$ python -q
>>> import numpy as np
>>> import numpy.linalg as la
>>> np.set_printoptions(suppress=True, linewidth=200)
>>> J = np.array([[1, 1, -1, -1, -1, -1, 1, 1],
...     [1, 1, 1, 1, 1, 1, 1, 1],
...     [1, -1, 1, -1, -1, 1, -1, 1],
...     [1, -1, 1, -1, 1, -1, 1, -1],
...     [1, -1, -1, 1, 1, -1, -1, 1],
...     [1, -1, -1, 1, -1, 1, 1, -1],
...     [1, 1, -1, -1, 1, 1, -1, -1]])
>>> J.reshape(-1, 2)
array([[ 1,  1],
       [-1, -1],
       [-1, -1],
       [ 1,  1],
       [ 1,  1],
       [ 1,  1],
       [ 1,  1],
       [ 1,  1],
       [ 1, -1],
       [ 1, -1],
       [-1,  1],
       [-1,  1],
       [ 1, -1],
       [ 1, -1],
       [ 1, -1],
       [ 1, -1],
       [ 1, -1],
       [-1,  1],
       [ 1, -1],
       [-1,  1],
       [ 1, -1],
       [-1,  1],
       [-1,  1],
       [ 1, -1],
       [ 1,  1],
       [-1, -1],
       [ 1,  1],
       [-1, -1]])
>>> J.ravel(order="F")
array([ 1,  1,  1,  1,  1,  1,  1,  1,  1, -1, -1, -1, -1,  1, -1,  1,  1,  1, -1, -1, -1, -1,  1, -1, -1,  1,  1, -1, -1,  1, -1,  1,  1, -1,  1, -1,  1,  1, -1, -1,  1,  1,  1,  1, -1,  1, -1,  1,
       -1,  1,  1,  1, -1,  1, -1, -1])
>>> J.reshape(2, -1)
array([[ 1,  1, -1, -1, -1, -1,  1,  1,  1,  1,  1,  1,  1,  1,  1,  1,  1, -1,  1, -1, -1,  1, -1,  1,  1, -1,  1, -1],
       [ 1, -1,  1, -1,  1, -1, -1,  1,  1, -1, -1,  1,  1, -1, -1,  1, -1,  1,  1, -1,  1,  1, -1, -1,  1,  1, -1, -1]])
>>> t3 = J.reshape(7, 2, -1)
>>> t3.shape
(7, 2, 4)
>>> print(t3[:, 0])
[[ 1  1 -1 -1]
 [ 1  1  1  1]
 [ 1 -1  1 -1]
 [ 1 -1  1 -1]
 [ 1 -1 -1  1]
 [ 1 -1 -1  1]
 [ 1  1 -1 -1]]
>>> W = np.array([[-3, 1, -2, 1, 0],
...     [1, 1, 0, -1, -1],
...     [-2, -2, 0, 1, 3],
...     [0, -1, 1, 1, 0],
...     [3, 2, -1, 0, -2],
...     [0, -3, 3, 3, 3],
...     [-3, -1, -2, 2, -3],
...     [-2, 0, 1, -3, 2]])
>>> coef = np.array([0, 1, 0, 1, 0])
>>> act = np.maximum(J @ W + coef, 0)
>>> (act > 0).astype(int)
array([[0, 1, 0, 0, 0],
       [0, 0, 0, 1, 1],
       [0, 0, 1, 1, 1],
       [0, 1, 0, 1, 0],
       [1, 1, 0, 0, 0],
       [0, 0, 0, 1, 0],
       [1, 1, 0, 1, 0]])
>>> act
array([[ 0,  6,  0,  0,  0],
       [ 0,  0,  0,  5,  2],
       [ 0,  0,  4,  1, 14],
       [ 0,  4,  0,  5,  0],
       [ 2,  8,  0,  0,  0],
       [ 0,  0,  0, 11,  0],
       [ 8,  6,  0,  3,  0]])
>>> Z = np.array([[1, 2, 0], [1, 0, 0], [2, 1, 0], [2, 0, 1], [0, 2, 2]])
>>> act @ Z
array([[ 6,  0,  0],
       [10,  4,  9],
       [10, 32, 29],
       [14,  0,  5],
       [10,  4,  0],
       [22,  0, 11],
       [20, 16,  3]])
>>> (act @ Z).round(6).argmax(axis=1)
array([0, 0, 1, 0, 0, 0, 0])
>>> x = np.array([-1, 3, 5, -2, -5, 1, 4, -5])
>>> h1 = np.maximum(J @ x, 0)
>>> print(np.maximum(J @ (3 * x), 0))
[ 6  0  0 18  0 12  0]
>>> def softmax(z):
...     e = np.exp(z - z.max(axis=-1, keepdims=True))
...     return e / e.sum(axis=-1, keepdims=True)
... 
>>> np.round(softmax(J[5] + -3), 2)
array([0.22, 0.03, 0.03, 0.22, 0.03, 0.22, 0.22, 0.03])
>>> S = J @ J.T / np.sqrt(8)
>>> np.round(softmax(S), 2)
array([[0.74, 0.04, 0.04, 0.04, 0.04, 0.04, 0.04],
       [0.04, 0.74, 0.04, 0.04, 0.04, 0.04, 0.04],
       [0.04, 0.04, 0.74, 0.04, 0.04, 0.04, 0.04],
       [0.04, 0.04, 0.04, 0.74, 0.04, 0.04, 0.04],
       [0.04, 0.04, 0.04, 0.04, 0.74, 0.04, 0.04],
       [0.04, 0.04, 0.04, 0.04, 0.04, 0.74, 0.04],
       [0.04, 0.04, 0.04, 0.04, 0.04, 0.04, 0.74]])
>>> np.round(softmax(S)[5] @ J, 2)
array([ 1.  , -0.74, -0.74,  0.65, -0.65,  0.74,  0.74, -0.65])
>>> softmax(S).round(6).argmax(axis=1)
array([0, 1, 2, 3, 4, 5, 6])
>>> np.round(softmax(S + np.triu(np.full(S.shape, -np.inf), 1)), 2)
array([[1.  , 0.  , 0.  , 0.  , 0.  , 0.  , 0.  ],
       [0.06, 0.94, 0.  , 0.  , 0.  , 0.  , 0.  ],
       [0.05, 0.05, 0.89, 0.  , 0.  , 0.  , 0.  ],
       [0.05, 0.05, 0.05, 0.85, 0.  , 0.  , 0.  ],
       [0.05, 0.05, 0.05, 0.05, 0.81, 0.  , 0.  ],
       [0.05, 0.05, 0.05, 0.05, 0.05, 0.77, 0.  ],
       [0.04, 0.04, 0.04, 0.04, 0.04, 0.04, 0.74]])
>>> Y = np.array([[2, -1], [2, 0], [-3, -4], [-4, 3], [-3, -1], [5, 1], [5, 4], [2, 3]])
>>> np.einsum("ij,ij->i", J, J)
array([8, 8, 8, 8, 8, 8, 8])
>>> Y.T @ J.T
array([[ 16,   6,   6,  -4, -12,  10,   6],
       [  7,   5,  -7,  -9,   3,   9,  -7]])
>>> np.einsum("ij->j", J)
array([ 7, -1, -1, -1,  1,  1,  1,  1])
>>> J @ Y
array([[ 16,   7],
       [  6,   5],
       [  6,  -7],
       [ -4,  -9],
       [-12,   3],
       [ 10,   9],
       [  6,  -7]])
>>> np.einsum("ik,kj->ji", J, Y)
array([[ 16,   6,   6,  -4, -12,  10,   6],
       [  7,   5,  -7,  -9,   3,   9,  -7]])
>>> rng = np.random.default_rng(9509)
>>> idx = rng.integers(0, 3, 8)
>>> E = (idx[:, None] == idx) * -3 + np.eye(8)
>>> E
array([[-2.,  0., -3., -3., -3., -3.,  0.,  0.],
       [ 0., -2.,  0.,  0.,  0.,  0., -3.,  0.],
       [-3.,  0., -2., -3., -3., -3.,  0.,  0.],
       [-3.,  0., -3., -2., -3., -3.,  0.,  0.],
       [-3.,  0., -3., -3., -2., -3.,  0.,  0.],
       [-3.,  0., -3., -3., -3., -2.,  0.,  0.],
       [ 0., -3.,  0.,  0.,  0.,  0., -2.,  0.],
       [ 0.,  0.,  0.,  0.,  0.,  0.,  0., -2.]])
>>> Q, evecs = la.qr(E[:, :5])[0], la.qr(E[:, 5:])[0]
>>> sigma = la.svd(Q.T @ evecs, compute_uv=False)
>>> sigma.round(2)
array([0.98, 0.92, 0.  ])
>>> np.round(la.norm(Q @ Q.T - evecs @ evecs.T, 2), 2)
np.float64(1.0)
